>>> import numpy as np
>>> from numpy import linalg as LA
>>> np.set_printoptions(suppress=True, linewidth=160)
>>> arr = np.loadtxt("w.csv", delimiter=",")
>>> print(arr)
[[ 1.94  3.    3.    1.98  2.99  0.98]
 [ 1.99  3.    2.99  1.98  3.    1.  ]
 [ 2.    3.01  2.98  1.98  2.97  0.99]
 [ 1.98  2.99  3.    1.99  3.02  1.  ]
 [ 1.99  3.03  3.02  2.01  3.    0.95]
 [ 2.02  3.    3.03  2.    3.04  1.04]
 [ 1.96  3.    2.97  2.02  3.    1.01]
 [ 1.98  3.01  2.99  1.98  3.    0.96]
 [ 2.03  3.04  2.98  2.    3.    0.99]
 [ 2.01  2.99  3.04  2.02  2.99  1.  ]
 [ 1.96  3.02  3.    1.99  2.99  1.  ]
 [ 1.95  3.02  3.    2.    3.01  1.03]
 [ 0.    3.    1.    2.01  0.97  1.03]
 [-0.01  2.97  0.98  2.01  1.03  1.03]
 [ 0.    2.98  1.02  1.98  1.    0.96]
 [-0.02  3.01  1.    1.98  0.99  1.01]
 [-0.01  3.01  1.03  1.98  1.    0.98]
 [-0.01  2.96  1.01  2.01  1.04  1.  ]
 [-0.01  2.99  1.02  1.95  1.01  1.02]
 [ 0.01  2.97  0.99  1.96  1.02  0.98]
 [ 0.    3.    1.03  2.01  1.02  1.  ]
 [ 0.02  3.    1.02  1.98  1.03  0.98]
 [ 0.04  3.    0.99  1.98  0.95  1.01]
 [-0.01  3.    1.01  2.    1.    1.01]]
>>> print(np.round(LA.norm(arr, 2) / LA.norm(arr), 2))
0.96
>>> print([round(float(x), 2) for x in LA.svd(arr, compute_uv=False)[:3]])
[24.08, 6.55, 0.12]
>>> print(LA.matrix_rank(arr, rtol=0.1))
2
>>> print(round(np.log10(LA.cond(arr))))
3
>>> print(LA.cond(arr) > 100)
True
>>> print(np.round(np.abs(LA.svd(arr)[2][-1]), 2))
[0.13 0.35 0.64 0.45 0.51 0.01]
>>> print(np.argsort(-LA.norm(arr, axis=0).round(6), kind="stable")[:3])
[1 2 4]
>>> cent = arr[[4, 18]].astype(float)
>>> for _ in range(6):
...     z = LA.norm(arr[:, None] - cent, axis=-1).argmin(axis=1)
...     cent = np.array([arr[z == j].mean(axis=0) for j in range(2)])
... 
>>> print(z)
[0 0 0 0 0 0 0 0 0 0 0 0 1 1 1 1 1 1 1 1 1 1 1 1]
>>> print(cent.round(2) + 0)
[[1.98 3.01 3.   2.   3.   1.  ]
 [0.   2.99 1.01 1.99 1.   1.  ]]
>>> print(np.round(cent[1] - cent[0], 2))
[-1.98 -0.02 -1.99 -0.01 -2.    0.01]
>>> C2 = np.cov(arr, rowvar=False)
>>> print(np.round(np.corrcoef(arr.T), 2))
[[ 1.    0.51  1.    0.24  1.   -0.11]
 [ 0.51  1.    0.51  0.08  0.5  -0.16]
 [ 1.    0.51  1.    0.24  1.   -0.11]
 [ 0.24  0.08  0.24  1.    0.24  0.24]
 [ 1.    0.5   1.    0.24  1.   -0.11]
 [-0.11 -0.16 -0.11  0.24 -0.11  1.  ]]
>>> print(np.round(arr.std(axis=0), 2))
[0.99 0.02 1.   0.02 1.   0.02]
>>> print(np.round(np.median(arr, axis=0), 2))
[0.99 3.   2.   1.99 2.   1.  ]
>>> print(np.round(np.corrcoef(arr[:, 4], arr[:, 5])[0, 1], 2))
-0.11
>>> print(np.round(np.polyfit(arr[:, 4], arr[:, 5], 1), 2) + 0)
[0. 1.]
>>> print(np.round(LA.eigvalsh(C2)[::-1], 2) + 0)
[3.1 0.  0.  0.  0.  0. ]
>>> dist = LA.norm(arr[:, None] - arr[None], axis=-1)
>>> print(dist.mean(axis=1).argmax())
5
>>> print(LA.matrix_rank(dist ** 2))
8
>>> print(np.unravel_index(dist.round(6).argmax(), dist.shape))
(np.int64(5), np.int64(12))
>>> F = np.load("m.npy")
>>> print(F)
[[ 0.4  -0.1   0.3 ]
 [ 0.74 -0.2  -1.72]
 [ 0.4   0.6   0.7 ]
 [-1.    0.7   0.4 ]
 [ 0.8  -0.3  -1.6 ]
 [-2.   -0.3  -0.6 ]]
>>> P = F @ LA.solve(F.T @ F, F.T)
>>> print(np.round(LA.eigvalsh(P), 2) + 0)
[0. 0. 0. 1. 1. 1.]
>>> B = np.c_[F[:, :2] @ np.array([[-3, 3], [-1, 3]]), np.array([1, 2, 1, 1, 1, 0])]
>>> print(B.round(2))
[[-1.1   0.9   1.  ]
 [-2.02  1.62  2.  ]
 [-1.8   3.    1.  ]
 [ 2.3  -0.9   1.  ]
 [-2.1   1.5   1.  ]
 [ 6.3  -6.9   0.  ]]
>>> print(np.round(LA.norm(B - F @ LA.lstsq(F, B)[0], axis=0), 2) + 0)
[0.   0.   1.64]
>>> print(np.round(LA.lstsq(F, B[:, 0])[0], 2) + 0)
[-3. -1.  0.]
>>> print(LA.matrix_rank(np.c_[F, B]))
4
>>> J = np.loadtxt("layer6.csv", delimiter=",")
>>> print(J)
[[  1.  -3.   9. -27.]
 [  1.  -2.   4.  -8.]
 [  1.  -1.   1.  -1.]
 [  1.   0.   0.   0.]
 [  1.   1.   1.   1.]
 [  1.   2.   4.   8.]]
>>> B = np.c_[J[:, :2] @ np.array([[-3, -8], [4, -4]]), np.array([1, 0, 1, 0, 2, 2])]
>>> print(B)
[[-15.   4.   1.]
 [-11.   0.   0.]
 [ -7.  -4.   1.]
 [ -3.  -8.   0.]
 [  1. -12.   2.]
 [  5. -16.   2.]]
>>> print(np.round(LA.norm(B - J @ LA.lstsq(J, B)[0], axis=0), 2) + 0)
[0.   0.   1.21]
>>> M = np.load("block12.npy")
>>> print(M.round(2) + 0)
[[ -0.48 -11.3  -14.41   2.59  -0.27  -6.67]
 [ -0.01   0.    -0.02  -0.02   0.    -0.01]
 [  0.15   0.     0.24   0.39   0.04   0.13]
 [  0.34   0.03   0.49   0.83   0.18   0.3 ]
 [  0.75   0.18   0.96   1.62   0.57   0.66]
 [  1.07   0.34   1.31   2.16   0.93   0.95]
 [  3.34   2.29   4.11   5.24   4.03   3.27]
 [  5.     4.17   6.4    7.08   6.52   5.14]
 [  5.19   4.4    6.67   7.28   6.81   5.36]
 [  6.22   5.72   8.2    8.33   8.42   6.59]
 [  7.59   7.57  10.29   9.64  10.6    8.26]
 [  7.87   7.96  10.73   9.9   11.06   8.61]
 [  8.99   9.56  12.5   10.91  12.87  10.01]
 [ 11.18  12.84  16.09  12.78  16.47  12.82]]
>>> T = np.stack([M, 4 * M, M[::-1]])
>>> print(T.shape)
(3, 14, 6)
>>> print(np.round(LA.norm(T, axis=(1, 2)), 2))
[ 64.22 256.88  64.22]
>>> left, sig, Vh = LA.svd(M)
>>> print(np.argmax(sig[:-1] / (sig[1:] + 1e-6)) + 1)
3
>>> B = left[:, :3] @ np.diag(sig[:3]) @ Vh[:3]
>>> print(round(np.abs(M - B).max(), 2))
0.0
>>> print(round(LA.norm(M - B, 2), 2), round(sig[3], 2))
0.0 0.0
>>> vec = np.array([2, -2, 0])
>>> target = F @ vec
>>> print(np.round(LA.lstsq(F, target)[0], 2) + 0)
[ 2. -2.  0.]
>>> print(target.round(2))
[ 1.    1.88 -0.4  -3.4   2.2  -3.4 ]
>>> rng = np.random.default_rng(80226)
>>> target = target + 0.3 * rng.normal(size=6)
>>> print(target.round(2))
[ 1.44  1.67 -0.07 -2.52  2.41 -3.52]
>>> b, *_ = LA.lstsq(F, target)
>>> print([round(float(LA.norm(LA.solve(F.T @ F + lam * np.eye(3), F.T @ target))), 2) for lam in (0, 1, 10, 100)])
[2.26, 1.79, 0.83, 0.13]
>>> print(b.round(2))
[ 1.97 -1.11 -0.11]
>>> print(np.round(F.T @ (target - F @ b), 2) + 0)
[0. 0. 0.]
>>> print(round(LA.norm(target - F @ b), 2))
0.75
>>> B = M + rng.integers(-2, 3, (14, 3)) @ rng.integers(-2, 3, (3, 6))
>>> print(B.round(2) + 0)
[[  2.52 -11.3  -14.41   3.59  -3.27  -2.67]
 [  3.99   2.     1.98   1.98   0.     3.99]
 [ -1.85  -2.    -5.76   0.39   2.04   4.13]
 [ -1.66  -2.97  -4.51  -0.17  -1.82   2.3 ]
 [  2.75  -0.82  -2.04   2.62  -1.43   6.66]
 [ -4.93  -2.66  -4.69   0.16   3.93  -1.05]
 [  7.34   3.29   4.11   7.24   3.03   9.27]
 [  8.     4.17   6.4    8.08   3.52   9.14]
 [  5.19   3.4    4.67   7.28   5.81   7.36]
 [  0.22   3.72   4.2    6.33  12.42   2.59]
 [ 10.59  11.57  15.29  11.64  14.6    8.26]
 [  9.87   6.96  10.73   9.9    6.06  10.61]
 [  8.99  10.56  17.5    9.91  10.87   4.01]
 [  9.18  10.84  10.09  12.78  18.47  16.82]]
>>> print(np.round(np.abs(B - M).sum(axis=1), 2))
[11. 14. 16. 15. 15. 22. 14. 11.  6. 22. 18. 10. 15. 16.]
>>> print(np.round(LA.svd(B - M, compute_uv=False), 2) + 0)
[19.45 17.61  9.19  0.    0.    0.  ]
>>> left, sig, Vh = LA.svd(M)
>>> evecs = Vh[:(sig > 1e-8).sum()]
>>> vec = M[12] + -1 * M[3] + rng.integers(2) * np.eye(6)[0]
>>> print(vec.round(2))
[ 9.65  9.52 12.01 10.08 12.69  9.71]
>>> print(LA.matrix_rank(np.vstack([M, vec])))
4
>>> B = np.array([[2, 1, 0], [2, 3, -1], [2, 3, -3]])
>>> cent = np.array([[0, -3, -1], [-3, 0, -3], [-3, 1, 2]])
>>> mat = np.block([[B, np.array([[-1, 2, 0], [2, -2, 1], [1, 0, -2]])], [np.zeros((3, 3)), cent]])
>>> print(mat)
[[ 2.  1.  0. -1.  2.  0.]
 [ 2.  3. -1.  2. -2.  1.]
 [ 2.  3. -3.  1.  0. -2.]
 [ 0.  0.  0.  0. -3. -1.]
 [ 0.  0.  0. -3.  0. -3.]
 [ 0.  0.  0. -3.  1.  2.]]
>>> B = mat + rng.integers(-2, 3, (6, 5)) @ rng.integers(-2, 3, (5, 6))
>>> print(B)
[[  0.  -3.  -5. -11.  -8.  -7.]
 [  8.   6.   2.   6.   2.   1.]
 [  4.   3.  10.   3.   4.   5.]
 [ -4.   2.   1.  -4. -11.   0.]
 [  4.   6.  -9.   1.   0.  -4.]
 [  0.   4.  -6.  -3.  -3.   4.]]
>>> print(LA.matrix_rank(B - mat, tol=1e-8))
5
>>> B = np.array([[-1, 2, -3],
...     [5, -5, 5],
...     [-4, 3, 0],
...     [1, 0, 2],
...     [-1, 5, -1],
...     [-5, 0, 3]])
>>> print(np.einsum("ik,kj->ij", mat, B))
[[  0.   9.  -5.]
 [ 16. -24.  18.]
 [ 36. -20.   5.]
 [  8. -15.   0.]
 [ 12.   0. -15.]
 [-14.   5.  -1.]]
>>> print(B.T @ mat.T)
[[  0.  16.  36.   8.  12. -14.]
 [  9. -24. -20. -15.   0.   5.]
 [ -5.  18.   5.   0. -15.  -1.]]
>>> print(mat @ B)
[[  0.   9.  -5.]
 [ 16. -24.  18.]
 [ 36. -20.   5.]
 [  8. -15.   0.]
 [ 12.   0. -15.]
 [-14.   5.  -1.]]
>>> print(np.einsum("ij->j", mat))
[ 6.  7. -4. -4. -2. -3.]
>>> print(np.einsum("ik,kj->ji", mat, B))
[[  0.  16.  36.   8.  12. -14.]
 [  9. -24. -20. -15.   0.   5.]
 [ -5.  18.   5.   0. -15.  -1.]]
>>> A = np.load("arr.npy")
>>> print(A)
[[  1.15 -17.7   -9.08]
 [  1.38 -14.28  -7.45]
 [  1.51 -10.29  -5.54]
 [  1.51  -8.67  -4.76]
 [  1.29  -4.96  -2.96]
 [  1.08  -3.43  -2.21]
 [  0.34  -0.83  -0.86]
 [  0.25  -0.64  -0.76]
 [  0.03  -0.29  -0.53]
 [ -0.09  -0.14  -0.41]
 [ -0.21  -0.02  -0.26]
 [ -0.22   0.    -0.23]
 [ -0.17   0.01  -0.11]
 [  0.49   0.05   0.21]
 [  1.13   0.21   0.45]
 [  1.48   0.32   0.59]
 [  1.58   0.36   0.63]
 [  2.59   0.79   1.04]
 [  3.28   1.14   1.33]
 [  3.37   1.19   1.37]
 [  4.16   1.64   1.71]
 [  5.11   2.22   2.14]
 [ 12.87   8.19   6.  ]
 [ 13.14   8.43   6.14]
 [ 13.8    9.     6.49]
 [ 16.27  11.24   7.84]
 [ 33.38  28.65  17.88]
 [ 33.88  29.19  18.18]
 [ 35.3   30.75  19.06]]
>>> z = A[:, 1] > np.median(A[:, 1])
>>> u = A[z].mean(axis=0) - A[~z].mean(axis=0)
>>> print(round(float((((A - A.mean(axis=0)) @ u > 0) == z).mean()), 2))
0.76
>>> print(z.astype(int))
[0 0 0 0 0 0 0 0 0 0 0 0 0 0 0 1 1 1 1 1 1 1 1 1 1 1 1 1 1]
>>> vec = np.array([0, -1, 1, 2, -2, 1])
>>> target = mat @ vec
>>> b, lr = np.zeros(6), 1 / LA.norm(mat, 2) ** 2
>>> for i in range(15):
...     b -= lr * mat.T @ (mat @ b - target)
...     if i % 5 == 0: print(i, round(LA.norm(mat @ b - target), 2))
... 
0 7.19
5 1.02
10 0.77
>>> print(np.round(LA.cond(mat), 2))
13.78
>>> z = rng.permutation(3)
>>> B = F[:, z] * rng.choice([-1, 1], 3)
>>> print(B)
[[-0.4   0.1  -0.3 ]
 [-0.74  0.2   1.72]
 [-0.4  -0.6  -0.7 ]
 [ 1.   -0.7  -0.4 ]
 [-0.8   0.3   1.6 ]
 [ 2.    0.3   0.6 ]]
>>> left, _, Vh = LA.svd(F.T @ B)
>>> print(z)
[0 1 2]
